$ ipython --no-banner

In [1]: import numpy as np

In [2]: import numpy.linalg as la

In [3]: np.set_printoptions(precision=2, suppress=True, linewidth=200, floatmode="fixed")

In [4]: data = np.array([[1, -2, -1, 2], [3, 0, 1, 4], [0, -3, -2, 1], [6, 3, 4, 7]])

In [5]: data
Out[5]: 
array([[ 1, -2, -1,  2],
       [ 3,  0,  1,  4],
       [ 0, -3, -2,  1],
       [ 6,  3,  4,  7]])

In [6]: U, sigma, vt = la.svd(data)

In [7]: np.argmax(sigma[:-1] / (sigma[1:] + 1e-6)) + 1
Out[7]: np.int64(2)

In [8]: M2 = U[:, :2] @ np.diag(sigma[:2]) @ vt[:2]

In [9]: M2.round(2) + 0
Out[9]: 
array([[ 1.00, -2.00, -1.00,  2.00],
       [ 3.00,  0.00,  1.00,  4.00],
       [ 0.00, -3.00, -2.00,  1.00],
       [ 6.00,  3.00,  4.00,  7.00]])

In [10]: round(float(la.norm(data - M2, 2)), 2), np.round(sigma[2], 2)
Out[10]: (0.0, np.float64(0.0))

In [11]: np.round(np.abs(data - M2).max(), 2)
Out[11]: np.float64(0.0)

In [12]: round(float(la.norm(data - M2) / la.norm(data)), 2)
Out[12]: 0.0

In [13]: mat = np.loadtxt("block12.csv", delimiter=",")

In [14]: mat
Out[14]: 
array([[ 0.00,  0.00,  4.00, -3.00,  0.00],
       [ 0.00,  0.00,  0.00,  0.00,  0.00],
       [ 0.00,  0.00,  0.00,  0.00,  9.00],
       [ 0.00,  0.00,  0.00,  0.00,  0.00]])

In [15]: rk = la.matrix_rank(mat)

In [16]: rk
Out[16]: np.int64(2)

In [17]: ns = la.svd(mat)[2][rk:].T

In [18]: [int(la.matrix_rank(mat[:, :j + 1])) for j in range(5)]
Out[18]: [0, 0, 1, 1, 2]

In [19]: la.matrix_rank(mat.T @ mat), la.matrix_rank(mat @ mat.T)
Out[19]: (np.int64(2), np.int64(2))

In [20]: [int(la.matrix_rank(np.delete(mat, i, axis=0))) for i in range(4)]
Out[20]: [1, 2, 1, 2]

In [21]: ns.shape
Out[21]: (5, 3)

In [22]: M2 = data[0, 0] * data[1:] - np.outer(data[1:, 0], data[0])

In [23]: M2
Out[23]: 
array([[ 0,  6,  4, -2],
       [ 0, -3, -2,  1],
       [ 0, 15, 10, -5]])

In [24]: la.matrix_rank(M2), la.matrix_rank(data)
Out[24]: (np.int64(1), np.int64(2))

In [25]: np.flatnonzero(~M2.round(6).any(axis=1))
Out[25]: array([], dtype=int64)

In [26]: M2 = np.array([[2, 3], [1, 0]])

In [27]: basis = np.kron(M2, mat)

In [28]: la.matrix_rank(basis)
Out[28]: np.int64(4)

In [29]: basis
Out[29]: 
array([[ 0.00,  0.00,  8.00, -6.00,  0.00,  0.00,  0.00, 12.00, -9.00,  0.00],
       [ 0.00,  0.00,  0.00,  0.00,  0.00,  0.00,  0.00,  0.00,  0.00,  0.00],
       [ 0.00,  0.00,  0.00,  0.00, 18.00,  0.00,  0.00,  0.00,  0.00, 27.00],
       [ 0.00,  0.00,  0.00,  0.00,  0.00,  0.00,  0.00,  0.00,  0.00,  0.00],
       [ 0.00,  0.00,  4.00, -3.00,  0.00,  0.00,  0.00,  0.00, -0.00,  0.00],
       [ 0.00,  0.00,  0.00,  0.00,  0.00,  0.00,  0.00,  0.00,  0.00,  0.00],
       [ 0.00,  0.00,  0.00,  0.00,  9.00,  0.00,  0.00,  0.00,  0.00,  0.00],
       [ 0.00,  0.00,  0.00,  0.00,  0.00,  0.00,  0.00,  0.00,  0.00,  0.00]])

In [30]: basis.shape
Out[30]: (8, 10)

In [31]: rng = np.random.default_rng(42)

In [32]: A = np.array([[-2, -1, -3, -1], [-2, 0, -3, 3], [3, 2, 1, -1]]) * (rng.random((3, 4)) < 0.3)

In [33]: A
Out[33]: 
array([[ 0,  0,  0,  0],
       [-2,  0,  0,  0],
       [ 3,  0,  0,  0]])

In [34]: U, sigma, vt = la.svd(A)

In [35]: vecs = vt[:(sigma > 1e-8).sum()]

In [36]: x = A[0] + -3 * A[1] + rng.integers(2) * np.eye(4)[1]

In [37]: x
Out[37]: array([6.00, 1.00, 0.00, 0.00])

In [38]: np.allclose(vecs.T @ vecs @ x, x)
Out[38]: False

In [39]: np.diag(vecs.T @ vecs)
Out[39]: array([1.00, 0.00, 0.00, 0.00])

In [40]: vecs.T @ vecs
Out[40]: 
array([[1.00, 0.00, 0.00, 0.00],
       [0.00, 0.00, 0.00, 0.00],
       [0.00, 0.00, 0.00, 0.00],
       [0.00, 0.00, 0.00, 0.00]])

In [41]: M2 = np.array([[0, 3], [0, 1]])

In [42]: basis = np.kron(M2, data)

In [43]: basis.shape
Out[43]: (8, 8)

In [44]: np.round(la.norm(basis, 2), 2), np.round(la.norm(M2, 2) * la.norm(data, 2), 2)
Out[44]: (np.float64(36.76), np.float64(36.76))

In [45]: basis
Out[45]: 
array([[ 0,  0,  0,  0,  3, -6, -3,  6],
       [ 0,  0,  0,  0,  9,  0,  3, 12],
       [ 0,  0,  0,  0,  0, -9, -6,  3],
       [ 0,  0,  0,  0, 18,  9, 12, 21],
       [ 0,  0,  0,  0,  1, -2, -1,  2],
       [ 0,  0,  0,  0,  3,  0,  1,  4],
       [ 0,  0,  0,  0,  0, -3, -2,  1],
       [ 0,  0,  0,  0,  6,  3,  4,  7]])

In [46]: round(float(np.trace(la.pinv(A) @ A)), 2)
Out[46]: 1.0

In [47]: la.lstsq(A[:-1].T, A[-1])[2]
Out[47]: np.int32(1)

In [48]: np.abs(np.diag(la.qr(A)[1])) > 1e-9
Out[48]: array([ True, False, False])

In [49]: try:
    ...:     la.inv(A)
    ...: except la.LinAlgError as e:
    ...:     print(e)
    ...: 
Last 2 dimensions of the array must be square

In [50]: feats = 0.2 ** np.abs(np.subtract.outer(np.arange(4), np.arange(4)))

In [51]: feats
Out[51]: 
array([[1.00, 0.20, 0.04, 0.01],
       [0.20, 1.00, 0.20, 0.04],
       [0.04, 0.20, 1.00, 0.20],
       [0.01, 0.04, 0.20, 1.00]])

In [52]: u = np.array([7, 8, -9, -6])

In [53]: M2 = feats + np.outer(u, np.eye(4)[2])

In [54]: la.matrix_rank(M2 - feats)
Out[54]: np.int64(1)

In [55]: round(float(la.det(M2) / la.det(feats)), 2), round(1 + la.solve(feats, u)[2], 2)
Out[55]: (-9.17, np.float64(-9.17))

In [56]: M2
Out[56]: 
array([[ 1.00,  0.20,  7.04,  0.01],
       [ 0.20,  1.00,  8.20,  0.04],
       [ 0.04,  0.20, -8.00,  0.20],
       [ 0.01,  0.04, -5.80,  1.00]])

In [57]: hat = np.triu(np.array([[0, 3, 0, 0], [1, 1, 0, 3], [0, 3, 2, 3], [3, 2, 1, 2]]), 1) + np.eye(4)

In [58]: M2 = hat @ feats @ la.inv(hat)

In [59]: hat @ feats - feats @ hat
Out[59]: 
array([[ 0.60,  0.00,  0.60, -0.60],
       [ 0.02, -0.48,  0.60, -0.60],
       [ 0.02,  0.00,  0.60, -0.60],
       [ 0.00, -0.02,  0.00, -0.72]])

In [60]: np.trace(M2), np.trace(feats)
Out[60]: (np.float64(4.0), np.float64(4.0))

In [61]: M2
Out[61]: 
array([[ 1.60, -1.60,  0.64,  3.01],
       [ 0.22,  0.45,  0.80, -0.70],
       [ 0.06,  0.13,  1.60, -1.98],
       [ 0.01,  0.02,  0.20,  0.35]])

In [62]: la.matrix_rank(M2)
Out[62]: np.int64(4)

In [63]: M2 = la.inv(feats)

In [64]: la.inv(M2)
Out[64]: 
array([[1.00, 0.20, 0.04, 0.01],
       [0.20, 1.00, 0.20, 0.04],
       [0.04, 0.20, 1.00, 0.20],
       [0.01, 0.04, 0.20, 1.00]])

In [65]: np.allclose(M2, feats.T)
Out[65]: False

In [66]: np.round(la.slogdet(feats)[0], 2)
Out[66]: np.float64(1.0)

In [67]: np.round(feats @ M2, 2) + 0
Out[67]: 
array([[1.00, 0.00, 0.00, 0.00],
       [0.00, 1.00, 0.00, 0.00],
       [0.00, 0.00, 1.00, 0.00],
       [0.00, 0.00, 0.00, 1.00]])

In [68]: np.round(la.det(feats) * M2, 2) + 0
Out[68]: 
array([[ 0.92, -0.18,  0.00,  0.00],
       [-0.18,  0.96, -0.18,  0.00],
       [ 0.00, -0.18,  0.96, -0.18],
       [ 0.00,  0.00, -0.18,  0.92]])

In [69]: x = np.ones(4)

In [70]: for _ in range(5):
    ...:     x = feats @ x
    ...:     x /= la.norm(x)
    ...:     print(round(x @ feats @ x, 2))
    ...: 
1.36
1.36
1.36
1.36
1.36

In [71]: np.round(la.eigvalsh(feats)[-1], 2)
Out[71]: np.float64(1.36)

In [72]: x
Out[72]: array([0.41, 0.58, 0.58, 0.41])

In [73]: sigma = 20 * 0.2 ** np.arange(4)

In [74]: O, _ = la.qr(np.array([[0.8, -0.4, 0.9, 0.7],
    ...:     [-0.6, -0.9, -1.3, -0.5],
    ...:     [0.4, -0.5, 0.1, -1.6],
    ...:     [-0.1, -1.8, -0.5, -1.3]]))

In [75]: W0 = rng.normal(size=(19, 4)) * sigma @ O

In [76]: W0
Out[76]: 
array([[-15.38,  -6.33,  -1.65, -15.27],
       [ 16.14,   3.60,  -1.13,  10.26],
       [ 12.82,   1.71,  -2.15,   6.11],
       [  6.29,   0.85,  -1.07,   3.58],
       [ -1.51,  -5.29,  -5.19,  -9.52],
       [ 13.07,   2.99,  -1.27,   9.51],
       [ 10.42,   5.30,   2.41,  12.29],
       [ -9.58,  -1.83,   0.92,  -5.40],
       [ -1.36,  -2.58,  -2.29,  -4.20],
       [ -0.57,  -0.72,  -1.18,  -1.12],
       [  3.87,   2.52,   1.70,   4.52],
       [-24.35,  -6.30,  -0.02, -16.56],
       [  5.15,   1.24,  -0.32,   4.16],
       [-12.36,  -3.54,   0.38,  -9.41],
       [  0.32,   3.28,   3.66,   4.16],
       [ -7.25,  -2.84,  -1.19,  -6.12],
       [ -0.86,  -1.75,  -1.40,  -3.26],
       [  9.08,   4.17,   1.56,   8.67],
       [ -8.24,  -1.84,   0.67,  -5.16]])

In [77]: t3 = np.stack([W0, 4 * W0, W0[::-1]])

In [78]: la.norm(t3, axis=(1, 2))
Out[78]: array([ 60.93, 243.73,  60.93])

In [79]: t3.shape
Out[79]: (3, 19, 4)

In [80]: (t3 @ W0.T).shape
Out[80]: (3, 19, 19)

In [81]: la.matrix_rank(t3)
Out[81]: array([4, 4, 4])

In [82]: m1 = np.load("layer9.npy")

In [83]: m1
Out[83]: 
array([[ 0.80,  0.30,  0.30,  1.20],
       [-0.88, -0.33, -0.33, -1.32],
       [ 0.56,  0.21,  0.21,  0.84]])

In [84]: U, sigma, vt = la.svd(m1)

In [85]: sigma.round(2) + 0
Out[85]: array([2.47, 0.00, 0.00])

In [86]: np.argmax(sigma[:-1] / (sigma[1:] + 1e-6)) + 1
Out[86]: np.int64(1)

In [87]: M2 = U[:, :1] @ np.diag(sigma[:1]) @ vt[:1]

In [88]: la.matrix_rank(M2)
Out[88]: np.int64(1)

In [89]: M2
Out[89]: 
array([[ 0.80,  0.30,  0.30,  1.20],
       [-0.88, -0.33, -0.33, -1.32],
       [ 0.56,  0.21,  0.21,  0.84]])

In [90]: la.matrix_rank(m1, rtol=0.05)
Out[90]: np.int64(1)

In [91]: np.allclose(m1[:-1].T @ la.lstsq(m1[:-1].T, m1[-1])[0], m1[-1])
Out[91]: True

In [92]: round(float(np.trace(la.pinv(m1) @ m1)), 2)
Out[92]: 1.0

In [93]: try:
    ...:     la.inv(m1)
    ...: except la.LinAlgError as e:
    ...:     print(repr(e))
    ...: 
LinAlgError('Last 2 dimensions of the array must be square')

In [94]: np.unique(m1.round(6), axis=0).shape
Out[94]: (3, 4)

In [95]: def softmax(z):
    ...:     e = np.exp(z - z.max(axis=-1, keepdims=True))
    ...:     return e / e.sum(axis=-1, keepdims=True)
    ...: 

In [96]: np.round(softmax(10 * m1[1]), 2) + 0
Out[96]: array([0.00, 0.50, 0.50, 0.00])

In [97]: att = m1 @ m1.T / np.sqrt(4)

In [98]: softmax(att + np.triu(np.full(att.shape, -np.inf), 1))
Out[98]: 
array([[1.00, 0.00, 0.00],
       [0.07, 0.93, 0.00],
       [0.51, 0.10, 0.40]])

In [99]: theta = np.radians(72)

In [100]: Rm = np.eye(4)

In [101]: Rm[0, 0] = Rm[3, 3] = np.cos(theta)

In [102]: Rm[0, 3], Rm[3, 0] = -np.sin(theta), np.sin(theta)

In [103]: Rm
Out[103]: 
array([[ 0.31,  0.00,  0.00, -0.95],
       [ 0.00,  1.00,  0.00,  0.00],
       [ 0.00,  0.00,  1.00,  0.00],
       [ 0.95,  0.00,  0.00,  0.31]])

In [104]: M2 = m1 @ Rm.T

In [105]: np.allclose(m1 @ m1.T, M2 @ M2.T)
Out[105]: True

In [106]: U, sigma, vt = la.svd(m1)

In [107]: vecs = vt[:(sigma > 1e-8).sum()]

In [108]: x = m1[2] + 5 * m1[1] + rng.integers(2) * np.eye(4)[1]

In [109]: x
Out[109]: array([-3.84, -0.44, -1.44, -5.76])

In [110]: np.allclose(vecs.T @ vecs @ x, x)
Out[110]: False

In [111]: np.diag(vecs.T @ vecs)
Out[111]: array([0.28, 0.04, 0.04, 0.64])

In [112]: la.matrix_rank(np.vstack([m1, x]))
Out[112]: np.int64(2)

In [113]: np.round(la.norm(x - vecs.T @ vecs @ x), 2)
Out[113]: np.float64(0.98)

In [114]: arr = np.load("x.npy")

In [115]: arr
Out[115]: 
array([[ 0,  2, -3],
       [-2,  0,  0],
       [ 3,  0,  0]])

In [116]: (arr - arr.T) / 2
Out[116]: 
array([[ 0.00,  2.00, -3.00],
       [-2.00,  0.00,  0.00],
       [ 3.00,  0.00,  0.00]])

In [117]: arr @ arr
Out[117]: 
array([[-13,   0,   0],
       [  0,  -4,   6],
       [  0,   6,  -9]])

In [118]: np.sort(np.abs(la.eigvals(arr)))
Out[118]: array([0.00, 3.61, 3.61])

In [119]: softmax(arr).sum(axis=1)
Out[119]: array([1.00, 1.00, 1.00])

In [120]: softmax(arr[1] + 4)
Out[120]: array([0.06, 0.47, 0.47])

In [121]: att = arr @ arr.T / np.sqrt(3)

In [122]: np.round(softmax(att), 2) + 0
Out[122]: 
array([[1.00, 0.00, 0.00],
       [0.09, 0.91, 0.00],
       [0.01, 0.00, 0.99]])

In [123]: softmax(att).round(6).argmax(axis=1)
Out[123]: array([0, 1, 2])

In [124]: softmax(att)[1] @ arr
Out[124]: array([-1.81,  0.18, -0.27])

In [125]: np.round(arr @ la.pinv(arr) @ arr, 2) + 0
Out[125]: 
array([[ 0.00,  2.00, -3.00],
       [-2.00,  0.00,  0.00],
       [ 3.00,  0.00,  0.00]])

In [126]: np.allclose(arr[:-1].T @ la.lstsq(arr[:-1].T, arr[-1])[0], arr[-1])
Out[126]: True

In [127]: np.unique(arr.round(6), axis=0).shape
Out[127]: (3, 3)

In [128]: la.lstsq(arr[:-1].T, arr[-1])[2]
Out[128]: np.int32(2)

In [129]: K = np.loadtxt("test11.csv", delimiter=",")

In [130]: K
Out[130]: 
array([[ 2.76, -0.84,  0.20, -0.81],
       [ 0.79,  2.88, -0.04, -0.31],
       [ 0.79,  0.09,  0.77,  2.79],
       [-0.39,  0.07,  2.89, -0.69]])

In [131]: round(np.trace(K), 2)
Out[131]: np.float64(5.72)

In [132]: K @ K
Out[132]: 
array([[ 7.42, -4.76, -1.59, -0.84],
       [ 4.53,  7.60, -0.86, -1.41],
       [ 1.75, -0.13,  8.82, -0.44],
       [ 1.52,  0.75,  0.15,  8.84]])
